% ipython --no-banner

In [1]: import numpy as np

In [2]: np.set_printoptions(precision=3, suppress=True, linewidth=100)

In [3]: other = np.array([[3, 3, 2, 1, 0, 2, 3, 3]])

In [4]: X = other.T @ other

In [5]: print(X)
[[9 9 6 3 0 6 9 9]
 [9 9 6 3 0 6 9 9]
 [6 6 4 2 0 4 6 6]
 [3 3 2 1 0 2 3 3]
 [0 0 0 0 0 0 0 0]
 [6 6 4 2 0 4 6 6]
 [9 9 6 3 0 6 9 9]
 [9 9 6 3 0 6 9 9]]

In [6]: # columns 0 and 1 are equal

In [7]: ev, V = np.linalg.eigh(X)

In [8]: x0 = np.array([1, 2, 0, 3, 3, 3, 1, 0])

In [9]: print(np.round(np.linalg.eigvalsh(X[1:, 1:]), 3) + 0)
[ 0.  0.  0.  0.  0.  0. 36.]

In [10]: print(x0 @ X @ x0)
441

In [11]: print(np.round(V * np.maximum(ev, 0) @ V.T, 3) + 0)
[[9. 9. 6. 3. 0. 6. 9. 9.]
 [9. 9. 6. 3. 0. 6. 9. 9.]
 [6. 6. 4. 2. 0. 4. 6. 6.]
 [3. 3. 2. 1. 0. 2. 3. 3.]
 [0. 0. 0. 0. 0. 0. 0. 0.]
 [6. 6. 4. 2. 0. 4. 6. 6.]
 [9. 9. 6. 3. 0. 6. 9. 9.]
 [9. 9. 6. 3. 0. 6. 9. 9.]]

In [12]: f = np.array([0, 2, 3])

In [13]: print(np.polyval(f, X[3]))
[9 9 7 5 3 7 9 9]

In [14]: print(np.cross(X[3, :3], X[7, :3]))
[0 0 0]

In [15]: print(round(float(np.trace(np.linalg.pinv(X) @ X)), 3))
1.0

In [16]: print(np.unique(X.round(6), axis=0).shape)
(4, 8)

In [17]: print(np.round(np.linalg.norm(X), 3))
45.0

In [18]: print(X.sum(axis=1))
[51 51 34 17  0 34 51 51]

In [19]: print(X.sum(axis=0))
[51 51 34 17  0 34 51 51]

In [20]: print(np.abs(X).max())
9

In [21]: print(X.shape)
(8, 8)

In [22]: print(np.unravel_index(np.abs(X).argmax(), X.shape))
(np.int64(0), np.int64(0))

In [23]: E = np.loadtxt("layer19.csv", delimiter=",")

In [24]: print(E)
[[ -8.   0.  -2.  -2.   4.  -4.  -4.  -5.   8.   4.   5.  -2.  -2.]
 [  0.   0.  -9.   2.   2.  -1.  -1.  -9.  -1.  -5.   2.   8.   0.]
 [ -2.  -9.  10.   0.  -5.   5.   0.  -1.  -1.   9.  -2.   2.   2.]
 [ -2.   2.   0.  -6.   4.   2.  -2.  -5.   1.   6.  -9.  -5.  -2.]
 [  4.   2.  -5.   4.   0.   0.   8.  -2.  -4.   1.   3.   0.  -4.]
 [ -4.  -1.   5.   2.   0.  -6.   3.  -4.  -8.   7.  10.  -5.  -1.]
 [ -4.  -1.   0.  -2.   8.   3.   0.   1.  -5.   1.   4.   7.   5.]
 [ -5.  -9.  -1.  -5.  -2.  -4.   1.  -8.  -4.  -6.   0.  -9.   1.]
 [  8.  -1.  -1.   1.  -4.  -8.  -5.  -4.  -6.   3.  -1.  -3.   0.]
 [  4.  -5.   9.   6.   1.   7.   1.  -6.   3.  10.   7.  -1.  -1.]
 [  5.   2.  -2.  -9.   3.  10.   4.   0.  -1.   7. -10.   4.   0.]
 [ -2.   8.   2.  -5.   0.  -5.   7.  -9.  -3.  -1.   4.   2.   6.]
 [ -2.   0.   2.  -2.  -4.  -1.   5.   1.   0.  -1.   0.   6.   8.]]

In [25]: # symmetric, so the eigenvalues are real

In [26]: ev, V = np.linalg.eigh(E)

In [27]: print(round(float(ev.sum()), 3), np.trace(E))
-14.0 -14.0

In [28]: print(np.abs(V[:, -1]).round(6).argmax())
9

In [29]: print(np.unique(ev.round(6) + 0, return_counts=True)[1])
[1 1 1 1 1 1 1 1 1 1 1 1 1]

In [30]: np.linalg.determinant(E)
AttributeError: module 'numpy.linalg' has no attribute 'determinant'


In [31]: print(round(float(np.abs(np.linalg.eigvals(E)).max()), 3))
27.58

In [32]: print(np.trace(E))
-14.0

In [33]: assert E == E.T
ValueError: The truth value of an array with more than one element is ambiguous. Use a.any() or a.all()


In [34]: print(np.allclose(E, E.T))
True

In [35]: W0 = np.loadtxt("data.csv", delimiter=",")

In [36]: print(W0)
[[ -4.962   1.262  -3.172   1.193   3.811]
 [  3.149  -0.841   1.906  -0.006  -2.672]
 [  1.685  -0.184   2.059  -3.534  -2.464]
 [ -6.551   1.878  -3.555  -0.661   4.607]
 [-16.599   4.284  -9.1    -2.637  12.271]
 [  3.463  -0.864   2.29   -1.163  -2.626]
 [  3.873  -1.069   1.626   2.264  -2.162]
 [ -6.654   1.831  -3.49   -1.056   4.232]
 [ -5.565   1.478  -2.562  -2.584   3.344]
 [-10.373   2.656  -5.842  -0.86    7.439]
 [ -3.816   1.042  -2.039  -0.474   2.453]
 [ -4.168   1.03   -2.507   0.182   3.206]
 [  9.026  -2.274   5.279   0.158  -6.859]
 [ -2.763   0.525  -2.377   2.472   3.183]
 [ -8.653   1.81   -6.227   3.005   8.468]
 [-14.053   3.863  -7.123  -4.129   9.702]
 [  4.348  -1.691   0.797   4.734  -0.432]
 [  0.198  -0.097   0.158  -0.102  -0.423]
 [  4.147  -1.404   1.571   2.353  -1.667]
 [  3.571  -0.875   2.388  -0.882  -3.298]
 [ -9.986   2.456  -5.622  -1.054   7.216]
 [ -0.974   0.471  -0.159  -0.795  -0.254]
 [ -4.435   1.226  -2.004  -1.655   2.199]
 [ -2.68    0.793  -1.343  -0.32    1.338]
 [  6.367  -1.755   3.226   1.678  -4.195]]

In [37]: other = np.c_[W0[:, :2] @ np.array([[1, 2], [0, 2]]), np.array([3, 6, 6, 3, 5, 0, 9, 3, 0, 7, 3, 2, 2, 9, 9, 2, 6, 4, 7, 8, 5, 1, 6, 6, 5])]

In [38]: print(other)
[[ -4.962  -7.4     3.   ]
 [  3.149   4.616   6.   ]
 [  1.685   3.002   6.   ]
 [ -6.551  -9.346   3.   ]
 [-16.599 -24.63    5.   ]
 [  3.463   5.198   0.   ]
 [  3.873   5.608   9.   ]
 [ -6.654  -9.646   3.   ]
 [ -5.565  -8.174   0.   ]
 [-10.373 -15.434   7.   ]
 [ -3.816  -5.548   3.   ]
 [ -4.168  -6.276   2.   ]
 [  9.026  13.504   2.   ]
 [ -2.763  -4.476   9.   ]
 [ -8.653 -13.686   9.   ]
 [-14.053 -20.38    2.   ]
 [  4.348   5.314   6.   ]
 [  0.198   0.202   4.   ]
 [  4.147   5.486   7.   ]
 [  3.571   5.392   8.   ]
 [ -9.986 -15.06    5.   ]
 [ -0.974  -1.006   1.   ]
 [ -4.435  -6.418   6.   ]
 [ -2.68   -3.774   6.   ]
 [  6.367   9.224   5.   ]]

In [39]: print(np.round(np.linalg.lstsq(W0, other[:, 0])[0], 3) + 0)
[1. 0. 0. 0. 0.]

In [40]: print(np.linalg.norm(np.linalg.qr(W0)[0].T @ other, axis=0) ** 2 / ((other ** 2).sum(axis=0) + 1e-12))
[1.    1.    0.307]

In [41]: x0 = np.array([7, -3, -2])

In [42]: y = other @ x0

In [43]: print(np.round(np.linalg.pinv(other) @ other, 3) + 0)
[[1. 0. 0.]
 [0. 1. 0.]
 [0. 0. 1.]]

In [44]: print(np.linalg.solve(other.T @ other, other.T @ y))
[ 7. -3. -2.]

In [45]: rng = np.random.default_rng(75)

In [46]: y = y + 0.3 * rng.normal(size=25)

In [47]: print(y)
[-18.867  -3.686  -9.089 -23.688 -52.15    8.654  -7.579 -23.321 -13.878 -40.354 -16.312 -14.771
  18.751 -23.962 -37.033 -41.619   2.34   -7.488  -1.372  -7.236 -34.974  -5.976 -23.493 -19.061
   7.078]

In [48]: beta, *_ = np.linalg.lstsq(other, y)

In [49]: print(beta.round())
[ 7. -3. -2.]

In [50]: K = np.array([[14, 7, 4, 2], [7, 14, 2, 4], [-10, -5, 8, 4], [-5, -10, 4, 8]])

In [51]: f, r1 = K[1], K[3]

In [52]: print(f @ f)
265

In [53]: pr = (f @ r1) / (f @ f) * f

In [54]: print(np.outer(f, r1))
[[ -35  -70   28   56]
 [ -70 -140   56  112]
 [ -10  -20    8   16]
 [ -20  -40   16   32]]

In [55]: print(np.linalg.matrix_rank(np.outer(f, r1)))
1

In [56]: print((r1 - pr) @ f)
0.0

In [57]: print(np.round(np.linalg.norm(f + r1) ** 2 + np.linalg.norm(f - r1) ** 2, 3))
940.0
